$ python -q
>>> import numpy as np
>>> np.set_printoptions(precision=1, suppress=True, linewidth=120, floatmode="fixed")
>>> rnd = lambda a: np.round(a, 1) + 0
>>> mat = np.loadtxt("layer17.csv", delimiter=",")
>>> mat
array([[ 0.0,  0.0,  0.0,  0.0],
       [31.0,  0.0,  0.0,  0.0],
       [35.0,  0.0,  0.0,  0.0],
       [19.0,  0.0,  0.0,  0.0],
       [23.0,  0.0,  0.0,  0.0],
       [ 7.0,  0.0,  0.0,  0.0],
       [ 7.0,  0.0,  0.0,  0.0],
       [ 7.0,  0.0,  0.0,  0.0],
       [27.0,  0.0,  0.0,  0.0],
       [23.0,  0.0,  0.0,  0.0],
       [ 7.0,  0.0,  0.0,  0.0],
       [11.0,  0.0,  0.0,  0.0],
       [31.0,  0.0,  0.0,  0.0],
       [ 0.0,  0.0,  0.0,  0.0],
       [23.0,  0.0,  0.0,  0.0],
       [19.0,  0.0,  0.0,  0.0],
       [27.0,  0.0,  0.0,  0.0],
       [27.0,  0.0,  0.0,  0.0],
       [19.0,  0.0,  0.0,  0.0]])
>>> # looks like rank 1
>>> blk = np.stack([mat, 3 * mat, mat[::-1]])
>>> blk.sum(axis=0)
array([[ 19.0,   0.0,   0.0,   0.0],
       [151.0,   0.0,   0.0,   0.0],
       [167.0,   0.0,   0.0,   0.0],
       [ 95.0,   0.0,   0.0,   0.0],
       [115.0,   0.0,   0.0,   0.0],
       [ 28.0,   0.0,   0.0,   0.0],
       [ 59.0,   0.0,   0.0,   0.0],
       [ 39.0,   0.0,   0.0,   0.0],
       [115.0,   0.0,   0.0,   0.0],
       [115.0,   0.0,   0.0,   0.0],
       [ 55.0,   0.0,   0.0,   0.0],
       [ 51.0,   0.0,   0.0,   0.0],
       [131.0,   0.0,   0.0,   0.0],
       [  7.0,   0.0,   0.0,   0.0],
       [115.0,   0.0,   0.0,   0.0],
       [ 95.0,   0.0,   0.0,   0.0],
       [143.0,   0.0,   0.0,   0.0],
       [139.0,   0.0,   0.0,   0.0],
       [ 76.0,   0.0,   0.0,   0.0]])
>>> np.linalg.matrix_rank(blk)
array([1, 1, 1])
>>> (blk @ mat.T).shape
(3, 19, 19)
>>> U, sig, Vt = np.linalg.svd(mat)
>>> vecs = Vt[:(sig > 1e-8).sum()]
>>> rng = np.random.default_rng(220550)
>>> x = mat[18] + -2 * mat[4] + rng.integers(2) * np.eye(4)[3]
>>> x
array([-27.0,   0.0,   0.0,   1.0])
>>> vecs.T @ vecs
array([[1.0, 0.0, 0.0, 0.0],
       [0.0, 0.0, 0.0, 0.0],
       [0.0, 0.0, 0.0, 0.0],
       [0.0, 0.0, 0.0, 0.0]])
>>> np.allclose(vecs.T @ vecs @ x, x)
False
>>> np.linalg.matrix_rank(np.vstack([mat, x]))
np.int64(2)
>>> rk = np.linalg.matrix_rank(mat)
>>> rk
np.int64(1)
>>> null = np.linalg.svd(mat)[2][rk:].T
>>> [int(np.linalg.matrix_rank(mat[:, :j + 1])) for j in range(4)]
[1, 1, 1, 1]
>>> [int(np.linalg.matrix_rank(np.delete(mat, i, axis=0))) for i in range(19)]
[1, 1, 1, 1, 1, 1, 1, 1, 1, 1, 1, 1, 1, 1, 1, 1, 1, 1, 1]
>>> null @ null.T
array([[0.0, 0.0, 0.0, 0.0],
       [0.0, 1.0, 0.0, 0.0],
       [0.0, 0.0, 1.0, 0.0],
       [0.0, 0.0, 0.0, 1.0]])
>>> M = np.load("sample18.npy")
>>> rnd(M)
array([[ 0.6, -1.7, -9.5,  0.8,  2.5,  0.5],
       [-2.8,  4.0,  4.6, -5.6, -4.7,  1.2],
       [-0.2,  1.3,  9.7,  0.0, -2.0, -0.8],
       [ 3.4, -4.2, -0.1,  6.8,  4.6, -1.9],
       [-3.3,  4.2,  0.6, -6.8, -4.6,  1.9],
       [-2.0,  3.3,  7.4, -3.8, -4.0,  0.5],
       [-1.5,  2.7,  8.4, -2.7, -3.5,  0.1],
       [ 0.8,  0.0,  9.6,  2.1, -0.7, -1.3],
       [ 0.9, -2.0, -9.2,  1.3,  2.8,  0.3],
       [-1.6,  2.8,  8.3, -2.8, -3.6,  0.2],
       [-2.6,  2.5, -6.8, -5.6, -2.3,  2.1]])
>>> # looks like rank 2
>>> np.allclose(M[:-1].T @ np.linalg.lstsq(M[:-1].T, M[-1])[0], M[-1])
True
>>> rnd(np.trace(np.linalg.pinv(M) @ M))
np.float64(2.0)
>>> rnd(M @ np.linalg.pinv(M) @ M)
array([[ 0.6, -1.7, -9.5,  0.8,  2.5,  0.5],
       [-2.8,  4.0,  4.6, -5.6, -4.7,  1.2],
       [-0.2,  1.3,  9.7,  0.0, -2.0, -0.8],
       [ 3.4, -4.2, -0.1,  6.8,  4.6, -1.9],
       [-3.3,  4.2,  0.6, -6.8, -4.6,  1.9],
       [-2.0,  3.3,  7.4, -3.8, -4.0,  0.5],
       [-1.5,  2.7,  8.4, -2.7, -3.5,  0.1],
       [ 0.8,  0.0,  9.6,  2.1, -0.7, -1.3],
       [ 0.9, -2.0, -9.2,  1.3,  2.8,  0.3],
       [-1.6,  2.8,  8.3, -2.8, -3.6,  0.2],
       [-2.6,  2.5, -6.8, -5.6, -2.3,  2.1]])
>>> np.abs(np.diag(np.linalg.qr(M)[1])) > 1e-9
array([ True,  True, False, False, False, False])
>>> np.unique(M.round(6), axis=0).shape
(11, 6)
>>> np.linalg.lstsq(M[:-1].T, M[-1])[2]
np.int32(2)
>>> def softmax(z):
...     e = np.exp(z - z.max(axis=-1, keepdims=True))
...     return e / e.sum(axis=-1, keepdims=True)
... 
>>> rnd(softmax(M[8] + -2))
array([0.1, 0.0, 0.0, 0.2, 0.7, 0.1])
>>> S = M @ M.T / np.sqrt(6)
>>> rnd(softmax(S))
array([[0.5, 0.0, 0.0, 0.0, 0.0, 0.0, 0.0, 0.0, 0.5, 0.0, 0.0],
       [0.0, 0.9, 0.0, 0.0, 0.0, 0.1, 0.0, 0.0, 0.0, 0.0, 0.0],
       [0.0, 0.0, 0.8, 0.0, 0.0, 0.0, 0.0, 0.1, 0.0, 0.0, 0.0],
       [0.0, 0.0, 0.0, 1.0, 0.0, 0.0, 0.0, 0.0, 0.0, 0.0, 0.0],
       [0.0, 0.0, 0.0, 0.0, 1.0, 0.0, 0.0, 0.0, 0.0, 0.0, 0.0],
       [0.0, 0.0, 0.0, 0.0, 0.0, 0.5, 0.2, 0.0, 0.0, 0.3, 0.0],
       [0.0, 0.0, 0.0, 0.0, 0.0, 0.2, 0.4, 0.0, 0.0, 0.4, 0.0],
       [0.0, 0.0, 0.1, 0.0, 0.0, 0.0, 0.0, 0.9, 0.0, 0.0, 0.0],
       [0.5, 0.0, 0.0, 0.0, 0.0, 0.0, 0.0, 0.0, 0.5, 0.0, 0.0],
       [0.0, 0.0, 0.0, 0.0, 0.0, 0.2, 0.4, 0.0, 0.0, 0.4, 0.0],
       [0.0, 0.0, 0.0, 0.0, 0.0, 0.0, 0.0, 0.0, 0.0, 0.0, 1.0]])
